In [1]: import numpy as np

In [2]: np.set_printoptions(precision=2, suppress=True, linewidth=120)

In [3]: F = np.load("w.npy")

In [4]: F
Out[4]: 
array([[-0.64,  0.68,  0.36],
       [ 0.34, -0.16,  0.93],
       [ 0.69,  0.71, -0.13]])

In [5]: # columns are unit length and at right angles

In [6]: th = np.radians(36)

In [7]: r_ = np.eye(3)

In [8]: r_[1, 1] = r_[2, 2] = np.cos(th)

In [9]: r_[1, 2], r_[2, 1] = -np.sin(th), np.sin(th)

In [10]: r_
Out[10]: 
array([[ 1.  ,  0.  ,  0.  ],
       [ 0.  ,  0.81, -0.59],
       [ 0.  ,  0.59,  0.81]])

In [11]: M2 = F @ r_.T

In [12]: M2
Out[12]: 
array([[-0.64,  0.34,  0.69],
       [ 0.34, -0.67,  0.65],
       [ 0.69,  0.65,  0.31]])

In [13]: np.allclose(np.linalg.norm(F, axis=1), np.linalg.norm(M2, axis=1))
Out[13]: True

In [14]: round(np.linalg.det(r_), 2), round(float(np.trace(r_)), 2)
Out[14]: (np.float64(1.0), 2.62)

In [15]: x = np.array([-3, 0, 2])

In [16]: np.linalg.inv(F)
Out[16]: 
array([[-0.64,  0.34,  0.69],
       [ 0.68, -0.16,  0.71],
       [ 0.36,  0.93, -0.13]])

In [17]: round(float(np.linalg.norm(x)), 2), round(float(np.linalg.norm(F @ x)), 2)
Out[17]: (3.61, 3.61)

In [18]: round(float(np.linalg.det(F[::-1])), 2)
Out[18]: -1.0

In [19]: np.round(np.linalg.eigvals(F).sum().real, 2)
Out[19]: np.float64(-0.93)

In [20]: round(float(np.linalg.det(F.T)), 2)
Out[20]: 1.0

In [21]: np.linalg.norm(F, axis=0)
Out[21]: array([1., 1., 1.])

In [22]: np.linalg.pinv(F)
Out[22]: 
array([[-0.64,  0.34,  0.69],
       [ 0.68, -0.16,  0.71],
       [ 0.36,  0.93, -0.13]])

In [23]: np.round(F.T @ F, 2) + 0
Out[23]: 
array([[1., 0., 0.],
       [0., 1., 0.],
       [0., 0., 1.]])

In [24]: round(F[:, 0] @ F[:, 1], 2)
Out[24]: np.float64(-0.0)

In [25]: m1 = np.load("data.npy")

In [26]: m1
Out[26]: 
array([[ 6, -6, -4, -2],
       [-6,  6,  4,  2],
       [ 9, -9, -6, -3],
       [-9,  9,  6,  3]])

In [27]: # looks like rank 1

In [28]: w1 = np.array([[-6, 0, -7], [4, 5, -5], [-8, -9, 0], [7, -8, -5]])

In [29]: coef = np.array([1, -1, 1])

In [30]: H = np.maximum(m1 @ w1 + coef, 0)

In [31]: (H > 0).astype(int)
Out[31]: 
array([[0, 1, 0],
       [1, 0, 1],
       [0, 1, 0],
       [1, 0, 1]])

In [32]: np.linalg.matrix_rank(H)
Out[32]: np.int64(3)

In [33]: Z = np.array([[2, 3, 3], [2, 2, 2], [0, 0, 4]])

In [34]: (H @ Z).round(6).argmax(axis=1)
Out[34]: array([0, 2, 0, 2])

In [35]: H @ Z
Out[35]: 
array([[ 42,  42,  42],
       [ 86, 129, 141],
       [ 64,  64,  64],
       [128, 192, 208]])

In [36]: w1 @ Z
Out[36]: 
array([[-12, -18, -46],
       [ 18,  22,   2],
       [-34, -42, -42],
       [ -2,   5, -15]])

In [37]: rng = np.random.default_rng(905)

In [38]: M2 = m1 + rng.integers(-2, 3, (4, 1)) @ rng.integers(-2, 3, (1, 4))

In [39]: M2
Out[39]: 
array([[ 6, -6, -4, -2],
       [-6,  4,  6, -2],
       [ 9, -9, -6, -3],
       [-9,  8,  7,  1]])

In [40]: np.linalg.matrix_rank(M2 - m1, tol=1e-8)
Out[40]: np.int64(1)

In [41]: M2 - m1
Out[41]: 
array([[ 0,  0,  0,  0],
       [ 0, -2,  2, -4],
       [ 0,  0,  0,  0],
       [ 0, -1,  1, -2]])

In [42]: np.round(np.linalg.svd(M2 - m1, compute_uv=False), 2) + 0
Out[42]: array([5.48, 0.  , 0.  , 0.  ])

In [43]: np.round(np.trace(np.linalg.pinv(m1) @ m1), 2)
Out[43]: np.float64(1.0)

In [44]: np.allclose(m1[:-1].T @ np.linalg.lstsq(m1[:-1].T, m1[-1])[0], m1[-1])
Out[44]: True

In [45]: np.linalg.lstsq(m1[:-1].T, m1[-1])[2]
Out[45]: np.int32(1)

In [46]: np.unique(m1.round(6), axis=0).shape
Out[46]: (4, 4)

In [47]: f = np.array([2, 3])

In [48]: np.cross(F[0, :3], F[2, :3])
Out[48]: array([-0.34,  0.16, -0.93])

In [49]: np.round(np.correlate(F[0], F[2], "full"), 2) + 0
Out[49]: array([ 0.08, -0.55,  0.  ,  0.72,  0.25])

In [50]: feats = np.loadtxt("arr.csv", delimiter=",")

In [51]: feats
Out[51]: 
array([[ 0.5,  0.5, -0.4,  0.8],
       [-1.8,  0.3,  0. , -0.3],
       [-0.4, -0.3,  0.2, -0.2],
       [ 0.4,  0.7, -0.4,  0.4],
       [ 1.8,  1.1, -1.6,  0.3]])

In [52]: Q = feats.astype(float).copy()

In [53]: for j in range(4):
    ...:     Q[:, j] -= Q[:, :j] @ (Q[:, :j].T @ Q[:, j])
    ...:     Q[:, j] /= np.linalg.norm(Q[:, j])
    ...: 

In [54]: np.round(Q.T @ feats, 2) + 0
Out[54]: 
array([[ 2.66,  0.79, -1.25,  0.65],
       [ 0.  ,  1.23, -1.07,  0.38],
       [ 0.  ,  0.  ,  0.46,  0.48],
       [ 0.  ,  0.  ,  0.  ,  0.47]])

In [55]: np.round(Q.T @ Q, 2) + 0
Out[55]: 
array([[1., 0., 0., 0.],
       [0., 1., 0., 0.],
       [0., 0., 1., 0.],
       [0., 0., 0., 1.]])

In [56]: Q
Out[56]: 
array([[ 0.19,  0.29,  0.31,  0.89],
       [-0.68,  0.68, -0.26,  0.01],
       [-0.15, -0.15, -0.32,  0.23],
       [ 0.15,  0.47,  0.64, -0.39],
       [ 0.68,  0.46, -0.56, -0.1 ]])

In [57]: arr = np.load("x.npy")

In [58]: arr
Out[58]: 
array([[0, 3, 3, 1, 1],
       [0, 0, 2, 1, 0],
       [0, 0, 0, 0, 2],
       [0, 0, 0, 0, 1],
       [0, 0, 0, 0, 0]])

In [59]: U, s, vt = np.linalg.svd(arr)

In [60]: np.argmax(s[:-1] / (s[1:] + 1e-6)) + 1
Out[60]: np.int64(3)

In [61]: s.round(2) + 0
Out[61]: array([4.8 , 2.24, 1.41, 0.  , 0.  ])

In [62]: M2 = U[:, :3] @ np.diag(s[:3]) @ vt[:3]

In [63]: round(np.linalg.norm(arr - M2, 2), 2), round(s[3], 2)
Out[63]: (np.float64(0.0), np.float64(0.0))

In [64]: M2.round(2) + 0
Out[64]: 
array([[0., 3., 3., 1., 1.],
       [0., 0., 2., 1., 0.],
       [0., 0., 0., 0., 2.],
       [0., 0., 0., 0., 1.],
       [0., 0., 0., 0., 0.]])

In [65]: np.linalg.matrix_rank(M2)
Out[65]: np.int64(3)

In [66]: np.round(np.abs(arr - M2).max(), 2)
Out[66]: np.float64(0.0)

In [67]: np.round(np.linalg.norm(arr - M2) / np.linalg.norm(arr), 2)
Out[67]: np.float64(0.0)

In [68]: M2 = np.array([[0, -2, 2]])

In [69]: E = M2.T @ M2

In [70]: E
Out[70]: 
array([[ 0,  0,  0],
       [ 0,  4, -4],
       [ 0, -4,  4]])

In [71]: # 2 blocks once reordered

In [72]: x = np.array([3, 3, 2, 0])

In [73]: m1 @ x
Out[73]: array([ -8,   8, -12,  12])

In [74]: m1 * x
Out[74]: 
array([[ 18, -18,  -8,   0],
       [-18,  18,   8,   0],
       [ 27, -27, -12,   0],
       [-27,  27,  12,   0]])

In [75]: np.sign((m1 @ x).round(6))
Out[75]: array([-1,  1, -1,  1])

In [76]: m1 @ np.ones(4)
Out[76]: array([-6.,  6., -9.,  9.])

In [77]: (m1 @ x).argmax()
Out[77]: np.int64(3)

In [78]: np.einsum("ij,j->i", m1, x)
Out[78]: array([ -8,   8, -12,  12])

In [79]: np.linalg.norm(m1 @ x) <= np.linalg.norm(m1, 2) * np.linalg.norm(x) + 1e-9
Out[79]: np.True_

In [80]: m1 @ (2 * x)
Out[80]: array([-16,  16, -24,  24])

In [81]: evals, vecs = np.linalg.eigh(E)

In [82]: evals
Out[82]: array([0., 0., 8.])

In [83]: evals.sum(), np.trace(E)
Out[83]: (np.float64(8.0), np.int64(8))

In [84]: np.round(np.linalg.svd(E, compute_uv=False), 2) + 0
Out[84]: array([8., 0., 0.])

In [85]: np.linalg.eigvalsh(E + -2 * np.eye(3))
Out[85]: array([-2., -2.,  6.])

In [86]: np.unique(evals.round(6) + 0, return_counts=True)[1]
Out[86]: array([2, 1])

In [87]: np.unique(arr.round(6), axis=0).shape
Out[87]: (5, 5)

In [88]: np.allclose(arr[:-1].T @ np.linalg.lstsq(arr[:-1].T, arr[-1])[0], arr[-1])
Out[88]: True

In [89]: X = np.eye(3, dtype=int)[rng.permutation(3)]

In [90]: X
Out[90]: 
array([[0, 0, 1],
       [1, 0, 0],
       [0, 1, 0]])

In [91]: # rows sum to 1

In [92]: idx = rng.permutation(3)

In [93]: idx
Out[93]: array([1, 2, 0])

In [94]: M2 = X[idx][:, idx]

In [95]: np.sort(np.abs(np.linalg.eigvals(M2)))
Out[95]: array([1., 1., 1.])

In [96]: M2
Out[96]: 
array([[0, 0, 1],
       [1, 0, 0],
       [0, 1, 0]])

In [97]: M2 = np.linalg.inv(X)

In [98]: np.allclose(M2, X.T)
Out[98]: True

In [99]: (np.abs(M2) > 1e-9).astype(int)
Out[99]: 
array([[0, 1, 0],
       [0, 0, 1],
       [1, 0, 0]])

In [100]: round(float(np.linalg.slogdet(X)[0]), 2)
Out[100]: 1.0

In [101]: np.linalg.inv(M2)
Out[101]: 
array([[0., 0., 1.],
       [1., 0., 0.],
       [0., 1., 0.]])

In [102]: M2
Out[102]: 
array([[0., 1., 0.],
       [0., 0., 1.],
       [1., 0., 0.]])

In [103]: round(float(np.linalg.cond(X)), 2)
Out[103]: 1.0

In [104]: np.count_nonzero(X)
Out[104]: np.int64(3)

In [105]: X - X[0]
Out[105]: 
array([[ 0,  0,  0],
       [ 1,  0, -1],
       [ 0,  1, -1]])

In [106]: X.shape
Out[106]: (3, 3)

In [107]: X.sum(axis=0)
Out[107]: array([1, 1, 1])

In [108]: round(float(np.linalg.norm(X)), 2)
Out[108]: 1.73

In [109]: X.sum(axis=1)
Out[109]: array([1, 1, 1])

In [110]: M2 = X + rng.integers(-2, 3, (3, 1)) @ rng.integers(-2, 3, (1, 3))

In [111]: M2
Out[111]: 
array([[ 1, -1, -1],
       [ 3, -2, -4],
       [ 1,  0, -2]])

In [112]: np.round(np.linalg.svd(M2 - X, compute_uv=False), 2) + 0
Out[112]: array([6., 0., 0.])

In [113]: W0 = np.loadtxt("test13.csv", delimiter=",")

In [114]: W0
Out[114]: 
array([[  2.,   1.,   8.],
       [ -5.,   4.,  15.],
       [-13.,  12.,  14.],
       [ -4.,   8.,  12.],
       [  0.,  14.,  14.],
       [  8.,  12.,  18.],
       [ 14.,  13.,  10.],
       [ 21.,  11.,   5.],
       [ 25.,  11.,   7.],
       [ 19.,   7.,   8.],
       [ 23.,  -2.,  17.],
       [ 19.,   1.,  10.],
       [ 17.,   8.,  13.],
       [ 22.,  -1.,   6.],
       [ 15.,   6.,   3.],
       [ 15.,  -3.,  -3.],
       [ 18.,  -2.,  -3.],
       [ 23.,  -9.,  -7.],
       [ 18.,  -4., -15.],
       [ 27.,  -8., -10.],
       [ 36.,  -3., -12.],
       [ 45.,  -8., -13.],
       [ 45.,  -9., -21.],
       [ 40.,  -3., -17.],
       [ 32.,  -3., -20.]])

In [115]: Z = W0[[21, 8]].astype(float)

In [116]: for _ in range(4):
     ...:     idx = np.linalg.norm(W0[:, None] - Z, axis=-1).argmin(axis=1)
     ...:     Z = np.array([W0[idx == j].mean(axis=0) for j in range(2)])
     ...: 

In [117]: idx
Out[117]: array([1, 1, 1, 1, 1, 1, 1, 1, 1, 1, 1, 1, 1, 1, 1, 1, 1, 0, 0, 0, 0, 0, 0, 0, 0])

In [118]: Z
Out[118]: 
array([[ 33.25,  -5.88, -14.38],
       [ 11.53,   5.88,   9.06]])

In [119]: Z[1] - Z[0]
Out[119]: array([-21.72,  11.76,  23.43])
